% python3 -q
>>> import numpy as np
>>> import numpy.linalg as la
>>> np.set_printoptions(suppress=True, linewidth=160)
>>> rng = np.random.default_rng(72142)
>>> J = np.eye(4, dtype=int)[rng.permutation(4)] * np.array([0, 2, -2, 3])
>>> print(J)
[[ 0  0 -2  0]
 [ 0  2  0  0]
 [ 0  0  0  0]
 [ 0  0  0  3]]
>>> out = np.array([[8, 5, 6], [8, 6, 3], [8, 3, 8], [6, 9, 6]])
>>> print(la.matrix_rank(np.vstack([J, out.T])))
4
>>> print(out.T @ J.T)
[[-16  16   0  18]
 [ -6  12   0  27]
 [-16   6   0  18]]
>>> print(np.einsum("ij->j", J))
[ 0  2 -2  3]
>>> print(np.vstack([J, out.T]).shape)
(7, 4)
>>> vec = np.array([0, 0, 2, 1])
>>> a = np.maximum(J @ vec, 0)
>>> print(np.maximum(J @ vec, 0) - np.maximum(-J @ vec, 0))
[-4  0  0  3]
>>> print(a)
[0 0 0 3]
>>> print(np.round(np.tanh(J @ vec), 2))
[-1.  0.  0.  1.]
>>> print(J * (a > 1e-9)[:, None])
[[0 0 0 0]
 [0 0 0 0]
 [0 0 0 0]
 [0 0 0 3]]
>>> print(np.flatnonzero(a > 1e-9))
[3]
>>> print(J.T @ a)
[0 0 0 9]
>>> print(np.allclose(J[:-1].T @ la.lstsq(J[:-1].T, J[-1])[0], J[-1]))
False
>>> print(np.unique(J.round(6), axis=0).shape)
(4, 4)
>>> print(np.round(J @ la.pinv(J) @ J, 2))
[[ 0.  0. -2.  0.]
 [ 0.  2.  0.  0.]
 [ 0.  0.  0.  0.]
 [ 0.  0.  0.  3.]]
>>> arr = rng.normal(size=(13, 10))
>>> arr = 3 * arr / la.norm(arr, axis=1, keepdims=True)
>>> print(arr.round(2))
[[-1.03  1.46 -0.81 -0.89 -0.41 -1.4   0.27  0.25  0.78  1.23]
 [ 0.61 -1.3  -0.45 -1.61  1.41 -1.11 -0.5  -0.32  0.76  0.04]
 [ 1.82 -0.28 -0.21  0.31  0.21  1.28  0.47 -1.03  1.58  0.01]
 [-0.33 -0.67  0.6  -0.29 -1.41  0.54 -1.74 -0.01  1.22 -1.11]
 [ 0.4  -0.66  0.57 -0.67 -0.45  0.36  1.86  0.57 -0.69  1.74]
 [ 0.24 -0.09  1.13 -0.18  0.56 -0.07  0.49 -0.04  2.65 -0.15]
 [-0.51  0.28 -1.87 -0.45  0.35  0.2  -0.34  0.43 -1.58 -1.41]
 [-0.8  -1.03 -0.14 -0.74 -1.42 -1.88  0.04 -0.27 -1.01  0.28]
 [ 0.94 -0.29  0.69 -0.11  0.48 -0.37 -1.62 -0.23 -2.09  0.4 ]
 [ 0.79 -0.72 -0.22 -0.8  -0.67  0.76  0.54 -2.07  0.1   1.25]
 [ 1.2   0.67 -0.63  0.3  -0.24 -1.68 -1.77 -0.06  0.68  0.37]
 [ 0.63 -0.69  0.09 -0.89  0.81  1.16 -1.5  -0.23 -1.48  0.91]
 [-1.84  1.07  1.17  0.08  0.58  1.16 -0.06 -0.74 -0.28  0.88]]
>>> vec = np.array([0, 1, 0, 0, 3, 2, 0, 0, 0, 3])
>>> target = arr @ vec
>>> beta, lr = np.zeros(10), 1 / la.norm(arr, 2) ** 2
>>> for i in range(6):
...     beta -= lr * arr.T @ (arr @ beta - target)
...     if i % 1 == 0: print(i, round(la.norm(arr @ beta - target), 2))
... 
0 7.83
1 4.91
2 3.29
3 2.28
4 1.64
5 1.26
>>> print(round(la.cond(arr), 2))
10.03
>>> print(beta.round(2))
[ 0.31  1.38  0.52 -0.39  2.74  1.79  0.3  -0.4  -0.26  2.36]
>>> print(np.round(la.norm(arr, 1), 2), np.round(la.norm(arr, np.inf), 2))
14.89 8.52
>>> print(np.round(la.norm(arr, axis=1), 2))
[3. 3. 3. 3. 3. 3. 3. 3. 3. 3. 3. 3. 3.]
>>> print(np.round(la.norm(arr) ** 2 / la.norm(arr, 2) ** 2, 2))
4.5
>>> vec = np.array([-1, 2, 2, 2, 1, 0, -2, -1, 1, 0])
>>> target = arr @ vec
>>> print(np.round(la.pinv(arr) @ arr, 2) + 0)
[[1. 0. 0. 0. 0. 0. 0. 0. 0. 0.]
 [0. 1. 0. 0. 0. 0. 0. 0. 0. 0.]
 [0. 0. 1. 0. 0. 0. 0. 0. 0. 0.]
 [0. 0. 0. 1. 0. 0. 0. 0. 0. 0.]
 [0. 0. 0. 0. 1. 0. 0. 0. 0. 0.]
 [0. 0. 0. 0. 0. 1. 0. 0. 0. 0.]
 [0. 0. 0. 0. 0. 0. 1. 0. 0. 0.]
 [0. 0. 0. 0. 0. 0. 0. 1. 0. 0.]
 [0. 0. 0. 0. 0. 0. 0. 0. 1. 0.]
 [0. 0. 0. 0. 0. 0. 0. 0. 0. 1.]]
>>> print(np.round(la.lstsq(arr, target)[0], 2) + 0)
[-1.  2.  2.  2.  1.  0. -2. -1.  1.  0.]
>>> target = target + 0.1 * rng.normal(size=13)
>>> print(target.round(2))
[ 0.23 -3.92 -0.23  2.87 -7.39  3.7  -4.48 -5.24  1.42 -3.67  3.46 -1.04  7.51]
>>> beta, *_ = la.lstsq(arr, target)
>>> print([round(float(la.norm(la.solve(arr.T @ arr + lam * np.eye(10), arr.T @ target))), 2) for lam in (0, 1, 10, 100)])
[4.42, 3.98, 2.31, 0.48]
>>> print(np.round(arr.T @ (target - arr @ beta), 2) + 0)
[0. 0. 0. 0. 0. 0. 0. 0. 0. 0.]
>>> print(round(float(la.norm(target - arr @ beta)), 2))
0.13
